$ ipython --no-banner

In [1]: import numpy as np

In [2]: from numpy import linalg as LA

In [3]: np.set_printoptions(precision=3, suppress=True, linewidth=100, floatmode="fixed")

In [4]: feats = np.array([[4, 1, 1, 3, 3, 3, 5, 5],
   ...:     [1, 3, 4, 1, 2, 3, 2, 0],
   ...:     [5, 4, 0, 2, 2, 4, 3, 0],
   ...:     [5, 0, 1, 1, 2, 4, 5, 4],
   ...:     [3, 2, 2, 5, 5, 2, 0, 4],
   ...:     [2, 1, 0, 3, 4, 5, 5, 1],
   ...:     [3, 0, 5, 5, 0, 5, 4, 2]])

In [5]: feats
Out[5]: 
array([[4, 1, 1, 3, 3, 3, 5, 5],
       [1, 3, 4, 1, 2, 3, 2, 0],
       [5, 4, 0, 2, 2, 4, 3, 0],
       [5, 0, 1, 1, 2, 4, 5, 4],
       [3, 2, 2, 5, 5, 2, 0, 4],
       [2, 1, 0, 3, 4, 5, 5, 1],
       [3, 0, 5, 5, 0, 5, 4, 2]])

In [6]: Y = np.array([[3, -2, 5],
   ...:     [2, -4, -4],
   ...:     [2, 4, -2],
   ...:     [-3, 5, -4],
   ...:     [0, -4, -2],
   ...:     [-5, -2, -3],
   ...:     [5, -3, 1],
   ...:     [0, -5, 0]])

In [7]: np.einsum("ij->j", feats)
Out[7]: array([23, 11, 13, 20, 18, 26, 24, 16])

In [8]: np.einsum("ik,kj->ji", feats, Y)
Out[8]: 
array([[ 17,   9,  12,  19,  -8,  -1,  -1],
       [-51, -13, -41, -52, -25, -39,   7],
       [ -8, -30, -12,   8, -33, -24, -26]])

In [9]: rng = np.random.default_rng(468)

In [10]: Y = feats + rng.integers(-2, 3, (7, 1)) @ rng.integers(-2, 3, (1, 8))

In [11]: Y
Out[11]: 
array([[ 8,  3,  1,  7,  1,  1,  9,  7],
       [-1,  2,  4, -1,  3,  4,  0, -1],
       [ 5,  4,  0,  2,  2,  4,  3,  0],
       [ 1, -2,  1, -3,  4,  6,  1,  2],
       [ 7,  4,  2,  9,  3,  0,  4,  6],
       [ 2,  1,  0,  3,  4,  5,  5,  1],
       [-1, -2,  5,  1,  2,  7,  0,  0]])

In [12]: np.round(LA.svd(Y - feats, compute_uv=False), 3) + 0
Out[12]: array([16.492,  0.000,  0.000,  0.000,  0.000,  0.000,  0.000])

In [13]: u = np.array([2, 2])

In [14]: np.array([np.convolve(row, u, "same") for row in Y])
Out[14]: 
array([[16, 22,  8, 16, 16,  4, 20, 32],
       [-2,  2, 12,  6,  4, 14,  8, -2],
       [10, 18,  8,  4,  8, 12, 14,  6],
       [ 2, -2, -2, -4,  2, 20, 14,  6],
       [14, 22, 12, 22, 24,  6,  8, 20],
       [ 4,  6,  2,  6, 14, 18, 20, 12],
       [-2, -6,  6, 12,  6, 18, 14,  0]])

In [15]: np.polyval(u, Y[4])
Out[15]: array([16, 10,  6, 20,  8,  2, 10, 14])

In [16]: np.correlate(Y[4], Y[1], "full")
Out[16]: array([-7, -4, 26, 28, 10, 66, 63,  3, 49, 64, 11,  7, 32,  8, -6])

In [17]: t3 = np.stack([feats, 2 * feats, feats[::-1]])

In [18]: (t3 @ feats.T).shape
Out[18]: (3, 7, 7)

In [19]: LA.norm(t3, axis=(1, 2))
Out[19]: array([23.937, 47.875, 23.937])

In [20]: t3.sum(axis=0)
Out[20]: 
array([[15,  3,  8, 14,  9, 14, 19, 17],
       [ 5, 10, 12,  6, 10, 14, 11,  1],
       [18, 14,  2, 11, 11, 14,  9,  4],
       [20,  0,  4,  4,  8, 16, 20, 16],
       [14, 10,  6, 17, 17, 10,  3, 12],
       [ 7,  6,  4, 10, 14, 18, 17,  3],
       [13,  1, 16, 18,  3, 18, 17, 11]])

In [21]: LA.matrix_rank(t3.reshape(3, -1))
Out[21]: np.int64(2)

In [22]: A = np.array([[0, 5, 0, 0, 0, 0, 3, 0],
    ...:     [0, -3, 0, 0, 0, 0, 0, 0],
    ...:     [1, 0, 0, 0, 5, 0, 3, 0],
    ...:     [0, -1, 0, -2, 3, 2, 0, 0],
    ...:     [0, -4, 0, 0, 0, 0, 0, 0],
    ...:     [0, 0, 0, 0, 0, 0, 0, 0],
    ...:     [3, 0, 0, 0, 0, 0, 0, 0],
    ...:     [0, 0, 0, -4, 0, 0, 0, 2]])

In [23]: A
Out[23]: 
array([[ 0,  5,  0,  0,  0,  0,  3,  0],
       [ 0, -3,  0,  0,  0,  0,  0,  0],
       [ 1,  0,  0,  0,  5,  0,  3,  0],
       [ 0, -1,  0, -2,  3,  2,  0,  0],
       [ 0, -4,  0,  0,  0,  0,  0,  0],
       [ 0,  0,  0,  0,  0,  0,  0,  0],
       [ 3,  0,  0,  0,  0,  0,  0,  0],
       [ 0,  0,  0, -4,  0,  0,  0,  2]])

In [24]: # null space of dimension 2

In [25]: np.sort(np.abs(LA.eigvals(A)))
Out[25]: array([0.000, 0.000, 0.000, 2.000, 2.000, 3.000, 3.000, 3.000])

In [26]: A @ A
Out[26]: 
array([[  9, -15,   0,   0,   0,   0,   0,   0],
       [  0,   9,   0,   0,   0,   0,   0,   0],
       [  9, -15,   0,   0,   0,   0,   3,   0],
       [  0,  -7,   0,   4,  -6,  -4,   0,   0],
       [  0,  12,   0,   0,   0,   0,   0,   0],
       [  0,   0,   0,   0,   0,   0,   0,   0],
       [  0,  15,   0,   0,   0,   0,   9,   0],
       [  0,   4,   0,   0, -12,  -8,   0,   4]])

In [27]: LA.matrix_power(A, 3)
Out[27]: 
array([[  0,  90,   0,   0,   0,   0,  27,   0],
       [  0, -27,   0,   0,   0,   0,   0,   0],
       [  9,  90,   0,   0,   0,   0,  27,   0],
       [  0,  41,   0,  -8,  12,   8,   0,   0],
       [  0, -36,   0,   0,   0,   0,   0,   0],
       [  0,   0,   0,   0,   0,   0,   0,   0],
       [ 27, -45,   0,   0,   0,   0,   0,   0],
       [  0,  36,   0, -16,   0,   0,   0,   8]])

In [28]: (A + A.T) / 2
Out[28]: 
array([[ 0.000,  2.500,  0.500,  0.000,  0.000,  0.000,  3.000,  0.000],
       [ 2.500, -3.000,  0.000, -0.500, -2.000,  0.000,  0.000,  0.000],
       [ 0.500,  0.000,  0.000,  0.000,  2.500,  0.000,  1.500,  0.000],
       [ 0.000, -0.500,  0.000, -2.000,  1.500,  1.000,  0.000, -2.000],
       [ 0.000, -2.000,  2.500,  1.500,  0.000,  0.000,  0.000,  0.000],
       [ 0.000,  0.000,  0.000,  1.000,  0.000,  0.000,  0.000,  0.000],
       [ 3.000,  0.000,  1.500,  0.000,  0.000,  0.000,  0.000,  0.000],
       [ 0.000,  0.000,  0.000, -2.000,  0.000,  0.000,  0.000,  2.000]])

In [29]: round(LA.det(A), 3)
Out[29]: np.float64(0.0)

In [30]: np.round(np.abs(LA.eigvals(A)).max(), 3)
Out[30]: np.float64(3.0)

In [31]: th = np.radians(15)

In [32]: Rm = np.eye(8)

In [33]: Rm[0, 0] = Rm[7, 7] = np.cos(th)

In [34]: Rm[0, 7], Rm[7, 0] = -np.sin(th), np.sin(th)

In [35]: Rm
Out[35]: 
array([[ 0.966,  0.000,  0.000,  0.000,  0.000,  0.000,  0.000, -0.259],
       [ 0.000,  1.000,  0.000,  0.000,  0.000,  0.000,  0.000,  0.000],
       [ 0.000,  0.000,  1.000,  0.000,  0.000,  0.000,  0.000,  0.000],
       [ 0.000,  0.000,  0.000,  1.000,  0.000,  0.000,  0.000,  0.000],
       [ 0.000,  0.000,  0.000,  0.000,  1.000,  0.000,  0.000,  0.000],
       [ 0.000,  0.000,  0.000,  0.000,  0.000,  1.000,  0.000,  0.000],
       [ 0.000,  0.000,  0.000,  0.000,  0.000,  0.000,  1.000,  0.000],
       [ 0.259,  0.000,  0.000,  0.000,  0.000,  0.000,  0.000,  0.966]])

In [36]: Y = A @ Rm.T

In [37]: np.abs(Y - A).max(axis=0)
Out[37]: array([0.518, 0.000, 0.000, 0.000, 0.000, 0.000, 0.000, 0.776])

In [38]: np.allclose(A @ A.T, Y @ Y.T)
Out[38]: True

In [39]: round(float(LA.det(Rm)), 3), round(np.trace(Rm), 3)
Out[39]: (1.0, np.float64(7.932))

In [40]: Y
Out[40]: 
array([[ 0.000,  5.000,  0.000,  0.000,  0.000,  0.000,  3.000,  0.000],
       [ 0.000, -3.000,  0.000,  0.000,  0.000,  0.000,  0.000,  0.000],
       [ 0.966,  0.000,  0.000,  0.000,  5.000,  0.000,  3.000,  0.259],
       [ 0.000, -1.000,  0.000, -2.000,  3.000,  2.000,  0.000,  0.000],
       [ 0.000, -4.000,  0.000,  0.000,  0.000,  0.000,  0.000,  0.000],
       [ 0.000,  0.000,  0.000,  0.000,  0.000,  0.000,  0.000,  0.000],
       [ 2.898,  0.000,  0.000,  0.000,  0.000,  0.000,  0.000,  0.776],
       [-0.518,  0.000,  0.000, -4.000,  0.000,  0.000,  0.000,  1.932]])

In [41]: np.allclose(LA.norm(A, axis=1), LA.norm(Y, axis=1))
Out[41]: True

In [42]: X = np.load("test18.npy")

In [43]: X
Out[43]: 
array([[ 0.997,  0.982, -0.438, -0.319, -0.926],
       [-0.999, -0.010, -0.876,  0.731, -1.000],
       [ 0.974, -0.998,  1.000, -0.207,  1.000],
       [-0.984, -0.995,  0.915,  0.598,  0.800],
       [ 0.998,  0.983, -0.397,  0.129, -0.998],
       [ 0.310, -0.955,  0.992,  0.664, -0.967],
       [ 0.664,  0.854, -0.207,  0.753, -1.000],
       [ 0.996, -0.982,  0.999,  0.020,  0.996],
       [ 1.000,  0.854,  0.992, -0.919,  1.000],
       [ 0.992,  0.680,  0.040, -0.848,  1.000],
       [-0.881, -0.998,  0.996,  0.864, -0.938],
       [-1.000, -0.978, -0.824, -0.188,  0.999],
       [-0.851,  0.778, -0.885,  0.430, -0.999],
       [ 1.000,  0.989, -0.363, -0.235, -0.959],
       [-0.989,  0.883, -0.990,  0.040, -0.975],
       [ 0.811, -0.749,  0.953,  0.691, -0.989],
       [-1.000, -0.995, -0.664, -0.354,  1.000],
       [-1.000, -1.000,  0.934,  0.946, -0.405],
       [ 0.446,  0.834, -0.814, -0.430,  0.629],
       [ 0.336, -0.989,  0.998,  0.914, -0.999],
       [-0.997, -1.000,  0.996,  0.735,  0.940],
       [ 0.100,  0.592,  0.354,  0.917, -1.000],
       [-0.691, -0.834,  0.797,  0.300, -0.405],
       [-0.981, -0.030, -0.635,  0.040, -0.782],
       [-0.611, -0.971,  0.947, -0.188,  0.996],
       [-0.954,  0.837, -0.985, -0.537,  0.845],
       [ 0.834, -0.919,  0.981,  0.273,  0.585],
       [ 0.959,  1.000, -0.999, -0.691, -0.997]])

In [44]: Xc = X - X.mean(axis=0)

In [45]: evecs = LA.svd(Xc)[2][:3]

In [46]: Y = Xc - Xc @ evecs.T @ evecs

In [47]: (Xc @ evecs.T).std(axis=0)
Out[47]: array([1.192, 0.955, 0.902])

In [48]: LA.norm(Y, axis=1).round(6).argmax()
Out[48]: np.int64(8)

In [49]: np.diag(evecs.T @ evecs)
Out[49]: array([0.825, 0.503, 0.557, 0.291, 0.823])
